% python3 -q
>>> import numpy as np
>>> from numpy import linalg as LA
>>> np.set_printoptions(suppress=True, linewidth=160)
>>> A = np.loadtxt("layer8.csv", delimiter=",")
>>> A.round(4)
array([[-0.1807, -0.0943, -0.5626, -0.0539, -0.546 , -0.262 ,  0.0522, -0.1912,  0.4826],
       [ 0.4646,  0.0003, -0.1992,  0.0009, -0.4565,  0.4712, -0.4639, -0.0856, -0.3025],
       [-0.3097, -0.2244, -0.2333, -0.1269, -0.1233,  0.4713,  0.6312,  0.0404, -0.3819],
       [-0.1291,  0.0746, -0.0552, -0.2986,  0.3904,  0.3892, -0.1316, -0.7063,  0.2559],
       [ 0.542 ,  0.0198,  0.3303, -0.5728, -0.2001, -0.0254,  0.4086,  0.0081,  0.2468],
       [ 0.3614, -0.8347, -0.1729,  0.1192,  0.2976, -0.1574,  0.0152, -0.1215, -0.0146],
       [-0.0774, -0.1365, -0.1757, -0.2228,  0.2126,  0.4036, -0.221 ,  0.6546,  0.4576],
       [ 0.3355,  0.4258, -0.6452, -0.1538,  0.3877, -0.205 ,  0.1422,  0.098 , -0.2098],
       [ 0.3097,  0.1951, -0.007 ,  0.6901,  0.0418,  0.3247,  0.3606, -0.0522,  0.3869]])
>>> np.round(LA.norm(A, axis=0), 4)
array([1., 1., 1., 1., 1., 1., 1., 1., 1.])
>>> round(float(A[:, 4] @ A[:, 2]), 4)
-0.0
>>> np.round(LA.svd(A, compute_uv=False), 4)
array([1., 1., 1., 1., 1., 1., 1., 1., 1.])
>>> x0 = np.array([2, -1, 0, -3, 3, 0, 1, 2, -1])
>>> h = np.maximum(A @ x0, 0)
>>> np.round(A.T @ h, 4)
array([ 2.4015, -0.9138, -1.6079, -2.0171,  1.3448,  0.2574,  1.3604,  1.3123,  0.6548])
>>> np.round(np.maximum(A @ x0, 0) - np.maximum(-A @ x0, 0), 4)
array([-2.5563, -0.7757,  0.7094, -0.0656,  2.3601,  1.8797,  1.9185,  2.4178, -1.6512])
>>> h.round(4)
array([0.    , 0.    , 0.7094, 0.    , 2.3601, 1.8797, 1.9185, 2.4178, 0.    ])
>>> np.round(np.maximum(A @ (3 * x0), 0), 4)
array([0.    , 0.    , 2.1283, 0.    , 7.0804, 5.639 , 5.7556, 7.2534, 0.    ])
>>> np.round(np.tanh(A @ x0), 4)
array([-0.988 , -0.6502,  0.6103, -0.0655,  0.9823,  0.9545,  0.9578,  0.9842, -0.929 ])
>>> x0 = np.array([3, 0, 0, 1, 2, 1, 1, 3, 2])
>>> rhs = A @ x0
>>> rhs.round(4)
array([-1.5062, -0.3726, -0.8428, -1.2543,  1.5541,  1.2626,  3.0318,  1.44  ,  3.0057])
>>> np.round(LA.solve(A.T, A[7]), 4) + 0
array([0., 0., 0., 0., 0., 0., 0., 1., 0.])
>>> np.round(LA.solve(A, 3 * rhs), 4) + 0
array([9., 0., 0., 3., 6., 3., 3., 9., 6.])
>>> rng = np.random.default_rng(94922)
>>> idx = rng.permutation(9)
>>> other = A[:, idx] * rng.choice([-1, 1], 9)
>>> other.round(4)
array([[ 0.1807, -0.0943, -0.0522,  0.262 ,  0.1912, -0.546 ,  0.0539, -0.4826,  0.5626],
       [-0.4646,  0.0003,  0.4639, -0.4712,  0.0856, -0.4565, -0.0009,  0.3025,  0.1992],
       [ 0.3097, -0.2244, -0.6312, -0.4713, -0.0404, -0.1233,  0.1269,  0.3819,  0.2333],
       [ 0.1291,  0.0746,  0.1316, -0.3892,  0.7063,  0.3904,  0.2986, -0.2559,  0.0552],
       [-0.542 ,  0.0198, -0.4086,  0.0254, -0.0081, -0.2001,  0.5728, -0.2468, -0.3303],
       [-0.3614, -0.8347, -0.0152,  0.1574,  0.1215,  0.2976, -0.1192,  0.0146,  0.1729],
       [ 0.0774, -0.1365,  0.221 , -0.4036, -0.6546,  0.2126,  0.2228, -0.4576,  0.1757],
       [-0.3355,  0.4258, -0.1422,  0.205 , -0.098 ,  0.3877,  0.1538,  0.2098,  0.6452],
       [-0.3097,  0.1951, -0.3606, -0.3247,  0.0522,  0.0418, -0.6901, -0.3869,  0.007 ]])
>>> U, _, vt = LA.svd(A.T @ other)
>>> np.round(LA.lstsq(A, other)[0], 4) + 0
array([[-1.,  0.,  0.,  0.,  0.,  0.,  0.,  0.,  0.],
       [ 0.,  1.,  0.,  0.,  0.,  0.,  0.,  0.,  0.],
       [ 0.,  0.,  0.,  0.,  0.,  0.,  0.,  0., -1.],
       [ 0.,  0.,  0.,  0.,  0.,  0., -1.,  0.,  0.],
       [ 0.,  0.,  0.,  0.,  0.,  1.,  0.,  0.,  0.],
       [ 0.,  0.,  0., -1.,  0.,  0.,  0.,  0.,  0.],
       [ 0.,  0., -1.,  0.,  0.,  0.,  0.,  0.,  0.],
       [ 0.,  0.,  0.,  0., -1.,  0.,  0.,  0.,  0.],
       [ 0.,  0.,  0.,  0.,  0.,  0.,  0., -1.,  0.]])
>>> idx
array([0, 1, 6, 5, 7, 4, 3, 8, 2])
>>> W0 = np.load("x.npy")
>>> W0
array([[ 1,  1,  1,  1,  1,  1,  1,  1],
       [ 1,  1,  1,  1, -1, -1, -1, -1],
       [ 1,  1, -1, -1,  1,  1, -1, -1],
       [ 1,  1, -1, -1, -1, -1,  1,  1],
       [ 1, -1, -1,  1,  1, -1, -1,  1]])
>>> f = np.array([1, -3])
>>> np.cross(W0[2, :3], W0[4, :3])
array([-2,  0, -2])
>>> np.correlate(W0[2], W0[4], "full")
array([ 1,  0, -3,  0,  5,  0, -7,  0,  7,  0, -5,  0,  3,  0, -1])
>>> np.array([np.convolve(row, f, "same") for row in W0])
array([[ 1, -2, -2, -2, -2, -2, -2, -2],
       [ 1, -2, -2, -2, -4,  2,  2,  2],
       [ 1, -2, -4,  2,  4, -2, -4,  2],
       [ 1, -2, -4,  2,  2,  2,  4, -2],
       [ 1, -4,  2,  4, -2, -4,  2,  4]])
>>> theta = np.radians(72)
>>> Rm = np.eye(8)
>>> Rm[6, 6] = Rm[0, 0] = np.cos(theta)
>>> Rm[6, 0], Rm[0, 6] = -np.sin(theta), np.sin(theta)
>>> Rm.round(4)
array([[ 0.309 ,  0.    ,  0.    ,  0.    ,  0.    ,  0.    ,  0.9511,  0.    ],
       [ 0.    ,  1.    ,  0.    ,  0.    ,  0.    ,  0.    ,  0.    ,  0.    ],
       [ 0.    ,  0.    ,  1.    ,  0.    ,  0.    ,  0.    ,  0.    ,  0.    ],
       [ 0.    ,  0.    ,  0.    ,  1.    ,  0.    ,  0.    ,  0.    ,  0.    ],
       [ 0.    ,  0.    ,  0.    ,  0.    ,  1.    ,  0.    ,  0.    ,  0.    ],
       [ 0.    ,  0.    ,  0.    ,  0.    ,  0.    ,  1.    ,  0.    ,  0.    ],
       [-0.9511,  0.    ,  0.    ,  0.    ,  0.    ,  0.    ,  0.309 ,  0.    ],
       [ 0.    ,  0.    ,  0.    ,  0.    ,  0.    ,  0.    ,  0.    ,  1.    ]])
>>> other = W0 @ Rm.T
>>> np.allclose(LA.norm(W0, axis=1), LA.norm(other, axis=1))
True
>>> round(LA.det(Rm), 4), round(float(np.trace(Rm)), 4)
(np.float64(1.0), 6.618)
>>> def softmax(z):
...     e = np.exp(z - z.max(axis=-1, keepdims=True))
...     return e / e.sum(axis=-1, keepdims=True)
... 
>>> softmax(W0[0])
array([0.125, 0.125, 0.125, 0.125, 0.125, 0.125, 0.125, 0.125])
>>> att = W0 @ W0.T / np.sqrt(8)
>>> np.round(softmax(att), 4)
array([[0.8088, 0.0478, 0.0478, 0.0478, 0.0478],
       [0.0478, 0.8088, 0.0478, 0.0478, 0.0478],
       [0.0478, 0.0478, 0.8088, 0.0478, 0.0478],
       [0.0478, 0.0478, 0.0478, 0.8088, 0.0478],
       [0.0478, 0.0478, 0.0478, 0.0478, 0.8088]])
